>>> import numpy as np
>>> from numpy import linalg as LA
>>> np.set_printoptions(precision=2, suppress=True, linewidth=200)
>>> arr = np.load("x.npy")
>>> arr
array([[ -0.8,   2.9,   2.7,   1.4,  -0.1,   1.4,  -0.4,  -0.4,   1.6,   0.6,   0. ,  -1.6],
       [  0.2,   0.1,  -0.2,  -1.4,   0. ,  -2.2,  -1.7,   1.2,   1.1,  -0.6,   0.7,   0.2],
       [ -0.6,  -1.2,   0.9,  -1.8,   0.1,  -0.5,   0.3,   0.6,  -0.7,   0.3,   0.2,   0.6],
       [ -0.9,   0.4,  -0.4,   0.9,   0.8,   0.8,   0.1,  -0.1,  -0.9,   0. ,  -1.4,   1. ],
       [ -0.6,  -2.3,  -0.3,   0.2,  -0.3,  -0.7,   0.7,   1.4,   0.1,  -1. ,  -0.2,   0.5],
       [  0.8,   0.4,   0.1,  -0.2,   0.8,  -0.8,   1.5,  -1. ,   1.2,  -1.7,   3.1,  -0.9],
       [ -0.4,  -0.6,   0.5,  -0.9,  -0.6,   0.8,  -0.5,  -1.7,  -1.5,  -0.4,   0.9,  -0.1],
       [  0.3,   0. ,   0.1,  -1.4,   0.7,   1.9,   1.2,   0.2,   0.4,  -0.8,   0. ,  -0.3],
       [ -1.2,   0.5,   0.7,  -0.8,   0.8,   1.5,  -0.2,  -0.7,   0.6,  -1.4,  -0.7,   1. ],
       [ -1.9,  -2. ,  -1.3,  -0.2,   0.6,  -2.1,   0.4,  -2.1,   0.5,  -0.4,   0.5,   0.2],
       [  1.3,  -0.4,   0.4,   0.8,  -0.2,   1.3,   0.7,  -0.3,  -0.6,   0.5,   0.2,   0.5],
       [  1.2,   1.7,  -0.1,  -1.2,  -0.5,   0.3,   1. ,  -0.5,   0.4,   0.8,   0.4,   0.4],
       [  0.2,   1.1,   1.3,   0.2,  -1.2,   1.9,  -0.6,   0.1,   0.1,  -0.5,   0.4,  -1.5],
       [ -1.8,   0.3,  -0.6,   0.1,   0.8,  -0.6,  -1.3,   0.4,   0.8,  -1.6,  -1.4,  -0.4],
       [  0.5,  -0.4,   0.4,   1.6,  -0.9,  -1. ,  -0.8,   1.8,   1. ,   1.3,  -0.7,   0.3],
       [ -1. ,  -0.4,   0.3,  -0.1,  -0.1,  -0.4,   0.5,   1.5,   0. ,   1.8,  -0.3,   1.3],
       [  0.7,  -1.7,  -0.4,  -1.2,   0.5,  -0.2,   0. ,   0.9,  -1.1,   0.1,   0.4,  -1.5],
       [ -1.5,  -1.3,  -0.7,  -0.7,   0.8,   1.5,   0.8,  -0.7,   1.1,   1.4,   0.3,  -0.5],
       [  0. ,  -0.2,  -1.9,   2.4,   0.6,   0.6,   1.6,  -0.7,   0. ,  -1.1,  -0.4,   0.4],
       [ -0.3,   1.4,   1.9,   0.1,   0.4,   0. ,   1.6,  -1.5,  -0.5,  -1. ,   1.3,   0.4],
       [ -0.7,  -0.6,   1.1,  -0.9,  -1.3,  -1.9,   0.8,  -0.7,  -0.7,   0.2,  -0.3,  -1.1],
       [  0.1,  -0.4,  -1.1,   1.2,   0.6,  -0.8,   2.1,  -0.1,  -0.6,  -1. ,  -1.7,  -1.8],
       [ -1. ,  -0.1,   0.4,  -1.3,  -1.2,   0. ,   0.2,  -1. ,  -0.6,   0.1,   1.3,  -1.2],
       [  0.6,   0.2,  -0.7,  -0.6,   1.1,   0.2,  -1.2,  -0.4,   0.1,   0.7,  -0.1,   1. ],
       [ -0.9,  -0.1,  -0.6,   0.1,  -0.2,   0.1,   0.1,   0.4,   0.1,  -1.3,   0.7,  -1. ],
       [ 28. ,   4. ,  10. , -12. ,  -8. , -18. ,  18. ,  50. ,  20. ,   4. ,  34. ,  12. ],
       [  1.7,   0.8,   1. ,  -1.1,   0. ,  -0.6,  -0.7,  -0.3,  -1.8,   0. ,   0.3,  -0.2],
       [  0. ,   0.8,  -0.9,  -0.2,   1. ,   0.8,  -0.6,   0.8,   0.4,   1.2,  -0.5,   0.1]])
>>> rng = np.random.default_rng(43012)
>>> idx = rng.permutation(12)
>>> B = arr[:, idx] * rng.choice([-1, 1], 12)
>>> B
array([[  1.4,   0.8,  -0.6,  -1.6,   2.9,  -0. ,  -0.4,   1.4,  -0.1,  -0.4,  -1.6,   2.7],
       [ -2.2,  -0.2,   0.6,   0.2,   0.1,  -0.7,   1.2,  -1.4,   0. ,  -1.7,  -1.1,  -0.2],
       [ -0.5,   0.6,  -0.3,   0.6,  -1.2,  -0.2,   0.6,  -1.8,   0.1,   0.3,   0.7,   0.9],
       [  0.8,   0.9,  -0. ,   1. ,   0.4,   1.4,  -0.1,   0.9,   0.8,   0.1,   0.9,  -0.4],
       [ -0.7,   0.6,   1. ,   0.5,  -2.3,   0.2,   1.4,   0.2,  -0.3,   0.7,  -0.1,  -0.3],
       [ -0.8,  -0.8,   1.7,  -0.9,   0.4,  -3.1,  -1. ,  -0.2,   0.8,   1.5,  -1.2,   0.1],
       [  0.8,   0.4,   0.4,  -0.1,  -0.6,  -0.9,  -1.7,  -0.9,  -0.6,  -0.5,   1.5,   0.5],
       [  1.9,  -0.3,   0.8,  -0.3,   0. ,  -0. ,   0.2,  -1.4,   0.7,   1.2,  -0.4,   0.1],
       [  1.5,   1.2,   1.4,   1. ,   0.5,   0.7,  -0.7,  -0.8,   0.8,  -0.2,  -0.6,   0.7],
       [ -2.1,   1.9,   0.4,   0.2,  -2. ,  -0.5,  -2.1,  -0.2,   0.6,   0.4,  -0.5,  -1.3],
       [  1.3,  -1.3,  -0.5,   0.5,  -0.4,  -0.2,  -0.3,   0.8,  -0.2,   0.7,   0.6,   0.4],
       [  0.3,  -1.2,  -0.8,   0.4,   1.7,  -0.4,  -0.5,  -1.2,  -0.5,   1. ,  -0.4,  -0.1],
       [  1.9,  -0.2,   0.5,  -1.5,   1.1,  -0.4,   0.1,   0.2,  -1.2,  -0.6,  -0.1,   1.3],
       [ -0.6,   1.8,   1.6,  -0.4,   0.3,   1.4,   0.4,   0.1,   0.8,  -1.3,  -0.8,  -0.6],
       [ -1. ,  -0.5,  -1.3,   0.3,  -0.4,   0.7,   1.8,   1.6,  -0.9,  -0.8,  -1. ,   0.4],
       [ -0.4,   1. ,  -1.8,   1.3,  -0.4,   0.3,   1.5,  -0.1,  -0.1,   0.5,  -0. ,   0.3],
       [ -0.2,  -0.7,  -0.1,  -1.5,  -1.7,  -0.4,   0.9,  -1.2,   0.5,   0. ,   1.1,  -0.4],
       [  1.5,   1.5,  -1.4,  -0.5,  -1.3,  -0.3,  -0.7,  -0.7,   0.8,   0.8,  -1.1,  -0.7],
       [  0.6,  -0. ,   1.1,   0.4,  -0.2,   0.4,  -0.7,   2.4,   0.6,   1.6,  -0. ,  -1.9],
       [  0. ,   0.3,   1. ,   0.4,   1.4,  -1.3,  -1.5,   0.1,   0.4,   1.6,   0.5,   1.9],
       [ -1.9,   0.7,  -0.2,  -1.1,  -0.6,   0.3,  -0.7,  -0.9,  -1.3,   0.8,   0.7,   1.1],
       [ -0.8,  -0.1,   1. ,  -1.8,  -0.4,   1.7,  -0.1,   1.2,   0.6,   2.1,   0.6,  -1.1],
       [  0. ,   1. ,  -0.1,  -1.2,  -0.1,  -1.3,  -1. ,  -1.3,  -1.2,   0.2,   0.6,   0.4],
       [  0.2,  -0.6,  -0.7,   1. ,   0.2,   0.1,  -0.4,  -0.6,   1.1,  -1.2,  -0.1,  -0.7],
       [  0.1,   0.9,   1.3,  -1. ,  -0.1,  -0.7,   0.4,   0.1,  -0.2,   0.1,  -0.1,  -0.6],
       [-18. , -28. ,  -4. ,  12. ,   4. , -34. ,  50. , -12. ,  -8. ,  18. , -20. ,  10. ],
       [ -0.6,  -1.7,  -0. ,  -0.2,   0.8,  -0.3,  -0.3,  -1.1,   0. ,  -0.7,   1.8,   1. ],
       [  0.8,  -0. ,  -1.2,   0.1,   0.8,   0.5,   0.8,  -0.2,   1. ,  -0.6,  -0.4,  -0.9]])
>>> left, _, vt = LA.svd(arr.T @ B)
>>> idx
array([ 5,  0,  9, 11,  1, 10,  7,  3,  4,  6,  8,  2])
>>> print(np.round(LA.lstsq(arr, B)[0], 2) + 0)
[[ 0. -1.  0.  0.  0.  0.  0.  0.  0.  0.  0.  0.]
 [ 0.  0.  0.  0.  1.  0.  0.  0.  0.  0.  0.  0.]
 [ 0.  0.  0.  0.  0.  0.  0.  0.  0.  0.  0.  1.]
 [ 0.  0.  0.  0.  0.  0.  0.  1.  0.  0.  0.  0.]
 [ 0.  0.  0.  0.  0.  0.  0.  0.  1.  0.  0.  0.]
 [ 1.  0.  0.  0.  0.  0.  0.  0.  0.  0.  0.  0.]
 [ 0.  0.  0.  0.  0.  0.  0.  0.  0.  1.  0.  0.]
 [ 0.  0.  0.  0.  0.  0.  1.  0.  0.  0.  0.  0.]
 [ 0.  0.  0.  0.  0.  0.  0.  0.  0.  0. -1.  0.]
 [ 0.  0. -1.  0.  0.  0.  0.  0.  0.  0.  0.  0.]
 [ 0.  0.  0.  0.  0. -1.  0.  0.  0.  0.  0.  0.]
 [ 0.  0.  0.  1.  0.  0.  0.  0.  0.  0.  0.  0.]]
